$ ipython --no-banner

In [1]: import numpy as np

In [2]: np.set_printoptions(precision=2, suppress=True, linewidth=120, floatmode="fixed")

In [3]: B = np.array([[-2], [4], [-4]])

In [4]: J = np.block([[np.zeros((3, 3)), B], [B.T, np.zeros((1, 1))]])

In [5]: print(J)
[[ 0.00  0.00  0.00 -2.00]
 [ 0.00  0.00  0.00  4.00]
 [ 0.00  0.00  0.00 -4.00]
 [-2.00  4.00 -4.00  0.00]]

In [6]: # symmetric, so the eigenvalues are real

In [7]: print([round(float(np.linalg.det(J[:i, :i])), 2) + 0 for i in range(1, 5)])
[0.0, 0.0, 0.0, 0.0]

In [8]: rng = np.random.default_rng(14129)

In [9]: z = rng.permutation(4)

In [10]: print(z)
[2 0 1 3]

In [11]: B = J[z][:, z]

In [12]: print(B)
[[ 0.00  0.00  0.00 -4.00]
 [ 0.00  0.00  0.00 -2.00]
 [ 0.00  0.00  0.00  4.00]
 [-4.00 -2.00  4.00  0.00]]

In [13]: print(round(float(np.linalg.det(B)), 2), np.round(np.linalg.det(J[z]), 2))
0.0 0.0

In [14]: print(np.round(np.sort(np.abs(np.linalg.eigvals(B))), 2) + 0)
[0.00 0.00 6.00 6.00]

In [15]: print(np.allclose(B, J))
False

In [16]: print(np.linalg.svd(J, compute_uv=False))
[6.00 6.00 0.00 0.00]

In [17]: print(J.shape)
(4, 4)

In [18]: print(J.sum(axis=1))
[-2.00  4.00 -4.00 -2.00]

In [19]: print(np.abs(J).max())
4.0

In [20]: print(round(np.linalg.norm(J), 2))
8.49

In [21]: print(np.unravel_index(np.abs(J).argmax(), J.shape))
(np.int64(1), np.int64(3))

In [22]: print(np.count_nonzero(J))
6

In [23]: print(J.sum(axis=0))
[-2.00  4.00 -4.00 -2.00]

In [24]: U, sv, Vh = np.linalg.svd(J)

In [25]: evecs = Vh[:(sv > 1e-8).sum()]

In [26]: x0 = J[3] + 5 * J[2] + rng.integers(2) * np.eye(4)[1]

In [27]: print(x0)
[ -2.00   5.00  -4.00 -20.00]

In [28]: print(np.linalg.matrix_rank(np.vstack([J, x0])))
3

In [29]: print(round(float(np.linalg.det(J.T)), 2))
0.0

In [30]: print(np.round(np.poly(J), 2) + 0)
[  1.00   0.00 -36.00   0.00   0.00]

In [31]: print(round(np.linalg.eigvals(J).sum().real, 2))
-0.0

In [32]: print(np.round(np.linalg.eigvals(J), 2) + 0)
[-6.00  0.00  6.00  0.00]

In [33]: W0 = np.load("case14.npy")

In [34]: print(W0)
[[-0.56 -1.57 -3.46 -6.15]
 [-0.36 -0.67 -0.56  0.50]
 [ 0.38  2.21  0.06 -8.03]
 [-0.39 -0.68 -1.12 -1.40]
 [ 0.33  1.31  1.22 -0.65]]

In [35]: print(round(np.linalg.norm(W0[2], 1), 2), round(np.linalg.norm(W0[2], np.inf), 2))
10.68 8.03

In [36]: print(round(np.linalg.norm(W0, "nuc"), 2))
15.28

In [37]: print(np.linalg.norm(W0, axis=0))
[ 0.92  3.16  3.88 10.24]

In [38]: print(np.linalg.norm(W0, axis=1).argmax())
2

In [39]: arr = np.array([[-0.2, -3.26, -0.19],
    ...:     [0.18, -3.06, 1.21],
    ...:     [0.51, -2.28, 0.42],
    ...:     [2.15, -2.15, 3.88],
    ...:     [-2.01, -5.22, -1.32],
    ...:     [3.0, -0.98, 1.63],
    ...:     [2.43, 2.36, 8.99],
    ...:     [-1.25, -3.67, 0.53],
    ...:     [2.72, -1.88, 4.51],
    ...:     [1.56, -0.92, 3.73],
    ...:     [-0.35, -4.74, 0.72]])

In [40]: proj = arr @ np.linalg.solve(arr.T @ arr, arr.T)

In [41]: print(np.allclose(proj @ proj, proj))
True

In [42]: print(np.diag(proj))
[0.10 0.10 0.07 0.20 0.37 0.50 0.82 0.24 0.27 0.11 0.22]

In [43]: print(np.round(np.linalg.eigvalsh(proj), 2) + 0)
[0.00 0.00 0.00 0.00 0.00 0.00 0.00 0.00 1.00 1.00 1.00]

In [44]: print(round(float(np.trace(proj)), 2))
3.0

In [45]: print(np.linalg.matrix_rank(np.eye(11) - proj))
8

In [46]: print(proj @ arr[:, 1])
[-3.26 -3.06 -2.28 -2.15 -5.22 -0.98  2.36 -3.67 -1.88 -0.92 -4.74]

In [47]: C2 = np.cov(arr, rowvar=False)

In [48]: print(np.linalg.eigvalsh(C2)[::-1])
[13.96  1.09  0.55]

In [49]: print(np.corrcoef(arr.T))
[[1.00 0.79 0.74]
 [0.79 1.00 0.88]
 [0.74 0.88 1.00]]

In [50]: print(np.median(arr, axis=0))
[ 0.51 -2.28  1.21]

In [51]: print(np.argsort(-arr.std(axis=0).round(6), kind="stable"))
[2 1 0]

In [52]: feats = np.load("m.npy")

In [53]: print(feats)
[[0.50 0.50 0.00 0.00]
 [0.00 0.67 0.00 0.33]
 [0.33 0.00 0.33 0.33]
 [0.00 0.33 0.33 0.33]]

In [54]: # a transition matrix

In [55]: r0 = np.array([0, -5])

In [56]: print(np.correlate(feats[2], feats[3], "full"))
[0.11 0.11 0.22 0.22 0.22 0.11 0.00]

In [57]: print(np.cross(feats[2, :3], feats[3, :3]))
[-0.11 -0.11  0.11]

In [58]: x0 = np.array([-3, 3, -2, -1])

In [59]: print(feats @ np.eye(4)[0])
[0.50 0.00 0.33 0.00]

In [60]: print(np.round(np.einsum("ij,j->i", feats, x0), 2) + 0)
[ 0.00  1.67 -2.00  0.00]

In [61]: data = np.load("dump.npy")

In [62]: print(data)
[[  3  -2   3  -2]
 [  0   0   3   0]
 [  1  -3   6   3]
 [ -1  -5   3   3]
 [ -1  -4   1   0]
 [ -3  -5   1   3]
 [ -6  -5  -1   0]
 [ -3  -4   0  -2]
 [ -3  -7  -2  -5]
 [ -3 -10  -1  -8]
 [ -4 -11   0 -10]
 [ -4 -10   3 -11]
 [ -7  -9   4 -12]
 [ -8  -7   5 -14]
 [ -5  -8   4 -14]
 [ -5  -6   7 -15]
 [ -5  -6   5 -15]]

In [63]: Q, r_ = np.linalg.qr(data)

In [64]: print(np.round(Q @ r_, 2) + 0)
[[  3.00  -2.00   3.00  -2.00]
 [  0.00   0.00   3.00   0.00]
 [  1.00  -3.00   6.00   3.00]
 [ -1.00  -5.00   3.00   3.00]
 [ -1.00  -4.00   1.00   0.00]
 [ -3.00  -5.00   1.00   3.00]
 [ -6.00  -5.00  -1.00   0.00]
 [ -3.00  -4.00   0.00  -2.00]
 [ -3.00  -7.00  -2.00  -5.00]
 [ -3.00 -10.00  -1.00  -8.00]
 [ -4.00 -11.00   0.00 -10.00]
 [ -4.00 -10.00   3.00 -11.00]
 [ -7.00  -9.00   4.00 -12.00]
 [ -8.00  -7.00   5.00 -14.00]
 [ -5.00  -8.00   4.00 -14.00]
 [ -5.00  -6.00   7.00 -15.00]
 [ -5.00  -6.00   5.00 -15.00]]

In [65]: print(np.trace(Q @ Q.T))
4.0

In [66]: print(np.round(Q.T @ Q, 2) + 0)
[[1.00 0.00 0.00 0.00]
 [0.00 1.00 0.00 0.00]
 [0.00 0.00 1.00 0.00]
 [0.00 0.00 0.00 1.00]]

In [67]: print(np.allclose(r_.T @ r_, data.T @ data))
True

In [68]: print(np.abs(np.diag(r_)))
[17.44 14.15 11.91 17.65]

In [69]: B = np.array([[-0.3, 0.4], [-0.4, -0.8], [-0.8, -1.3], [-0.7, 1.1], [-0.3, 0.2]])

In [70]: W2 = np.array([[-0.5, 0.4, -0.6, -1.6, 0.4], [0.5, 1.2, 1.8, -0.5, 0.8]])

In [71]: F = B @ W2

In [72]: print(F)
[[ 0.35  0.36  0.90  0.28  0.20]
 [-0.20 -1.12 -1.20  1.04 -0.80]
 [-0.25 -1.88 -1.86  1.93 -1.36]
 [ 0.90  1.04  2.40  0.57  0.60]
 [ 0.25  0.12  0.54  0.38  0.04]]

In [73]: # null space of dimension 3

In [74]: U, sv, Vh = np.linalg.svd(F)

In [75]: print(sv.round(2) + 0)
[4.72 2.20 0.00 0.00 0.00]

In [76]: B = U[:, :2] @ np.diag(sv[:2]) @ Vh[:2]

In [77]: print(np.linalg.matrix_rank(F, rtol=0.05))
2

In [78]: print(np.round(np.linalg.norm(F - B, 2), 2), round(float(sv[2]), 2))
0.0 0.0

In [79]: print(np.round(np.abs(F - B).max(), 2))
0.0

In [80]: E = np.loadtxt("run14.csv", delimiter=",")

In [81]: print(E)
[[13.10 -4.10 -5.09]
 [ 5.21  3.79  1.82]
 [18.03 -9.03 -9.40]
 [ 4.62  4.38  2.33]
 [ 9.66 -0.66 -2.08]
 [ 3.22  5.78  3.55]
 [-0.54  9.54  6.85]
 [ 9.25 -0.25 -1.72]
 [ 9.89 -0.89 -2.28]
 [ 0.51  8.49  5.93]
 [ 5.00  4.00  2.00]
 [ 5.64  3.36  1.44]
 [ 1.46  7.54  5.10]
 [11.53 -2.53 -3.71]
 [13.84 -4.84 -5.73]
 [ 5.65  3.35  1.43]
 [15.53 -6.53 -7.21]
 [-8.99 17.99 14.24]]

In [82]: rk = np.linalg.matrix_rank(E)

In [83]: print(rk)
2

In [84]: null = np.linalg.svd(E)[2][rk:].T

In [85]: print(np.linalg.matrix_rank(E.T @ E), np.linalg.matrix_rank(E @ E.T))
2 2

In [86]: print([int(np.linalg.matrix_rank(E[:, :j + 1])) for j in range(3)])
[1, 2, 2]

In [87]: print(np.allclose(E @ null, 0))
True

In [88]: print(null @ null.T)
[[ 0.02 -0.08  0.11]
 [-0.08  0.33 -0.46]
 [ 0.11 -0.46  0.65]]

In [89]: print(null.shape)
(3, 1)

In [90]: print([int(np.linalg.matrix_rank(E[:i])) for i in range(1, len(E) + 1)])
[1, 2, 2, 2, 2, 2, 2, 2, 2, 2, 2, 2, 2, 2, 2, 2, 2, 2]

In [91]: mat = np.loadtxt("sample15.csv", delimiter=",")

In [92]: print(mat)
[[-3.71  5.85  5.73]
 [-2.94  5.41  4.99]
 [-1.62  4.39  3.51]
 [-1.61  4.38  3.49]
 [-1.21  3.97  2.96]
 [-0.89  3.57  2.48]
 [-0.28  2.48  1.30]
 [-0.17  2.17  0.99]
 [ 0.00  1.12  0.09]
 [-0.04  0.46 -0.38]
 [-0.22 -0.31 -0.74]
 [-0.27 -0.44 -0.53]
 [-0.08 -0.13 -0.13]
 [-0.01 -0.02 -0.02]
 [ 0.04  0.06  0.06]
 [ 0.30  0.43  0.40]
 [ 0.48  0.68  0.61]
 [ 0.68  0.95  0.83]
 [ 0.90  1.24  1.06]
 [ 1.00  1.37  1.16]
 [ 4.06  4.91  3.58]
 [ 4.49  5.38  3.87]
 [ 8.81  9.80  6.45]
 [15.21 15.90  9.66]
 [32.50 31.06 16.73]]

In [93]: print(np.linalg.norm(mat, axis=1).argmax())
24

In [94]: print(round(float(np.linalg.norm(mat, "nuc")), 2))
73.55

In [95]: print(round(float(mat[11] @ mat[14]), 2))
-0.07

In [96]: B = mat / np.linalg.norm(mat, axis=1, keepdims=True)

In [97]: C2 = B @ B.T

In [98]: print((C2 - 2 * np.eye(25)).round(6).argmax(axis=1))
[ 1  0  3  2  5  4  7  6  7  8 11 13 13 12 15 16 17 18 19 18 21 20 23 22 23]

In [99]: print(np.linalg.norm(B, axis=1))
[1.00 1.00 1.00 1.00 1.00 1.00 1.00 1.00 1.00 1.00 1.00 1.00 1.00 1.00 1.00 1.00 1.00 1.00 1.00 1.00 1.00 1.00 1.00
 1.00 1.00]

In [100]: Ac = (mat - mat.mean(axis=0)) / mat.std(axis=0)

In [101]: print(np.argwhere(np.abs(Ac) > 2))
[[24  0]
 [24  1]
 [24  2]]

In [102]: c = np.linalg.lstsq(np.delete(Ac, 2, axis=1), Ac[:, 2])[0]

In [103]: print(c)
[-0.40  1.35]

In [104]: print(np.abs(c).argmax())
1

In [105]: C2 = np.cov(mat, rowvar=False)

In [106]: print(C2.shape)
(3, 3)

In [107]: print(np.median(mat, axis=0))
[-0.01  2.17  1.16]

In [108]: print(round(np.corrcoef(mat[:, 0], mat[:, 2])[0, 1], 2))
0.84

In [109]: print(np.linalg.eigvalsh(C2)[::-1])
[108.60   5.82   0.13]

In [110]: print(C2)
[[54.65 45.53 24.09]
 [45.53 44.85 25.47]
 [24.09 25.47 15.06]]

In [111]: x0 = np.array([0, 0, 1])

In [112]: rhs = mat @ x0

In [113]: print(np.round(np.linalg.solve(mat.T @ mat, mat.T @ rhs), 2) + 0)
[0.00 0.00 1.00]

In [114]: print(rhs)
[ 5.73  4.99  3.51  3.49  2.96  2.48  1.30  0.99  0.09 -0.38 -0.74 -0.53 -0.13 -0.02  0.06  0.40  0.61  0.83  1.06
  1.16  3.58  3.87  6.45  9.66 16.73]

In [115]: rhs = rhs + 0.05 * rng.normal(size=25)

In [116]: print(rhs)
[ 5.79  5.08  3.46  3.46  2.99  2.38  1.37  0.95  0.06 -0.35 -0.75 -0.57 -0.19 -0.04  0.15  0.43  0.60  0.74  1.06
  1.20  3.68  3.87  6.42  9.74 16.72]

In [117]: c, *_ = np.linalg.lstsq(mat, rhs)

In [118]: print(c)
[ 0.01 -0.02  1.04]

In [119]: print(c.round())
[ 0.00 -0.00  1.00]

In [120]: print(np.round(np.linalg.norm(rhs - mat @ c), 2))
0.26

In [121]: print(np.round(mat.T @ (rhs - mat @ c), 2) + 0)
[0.00 0.00 0.00]
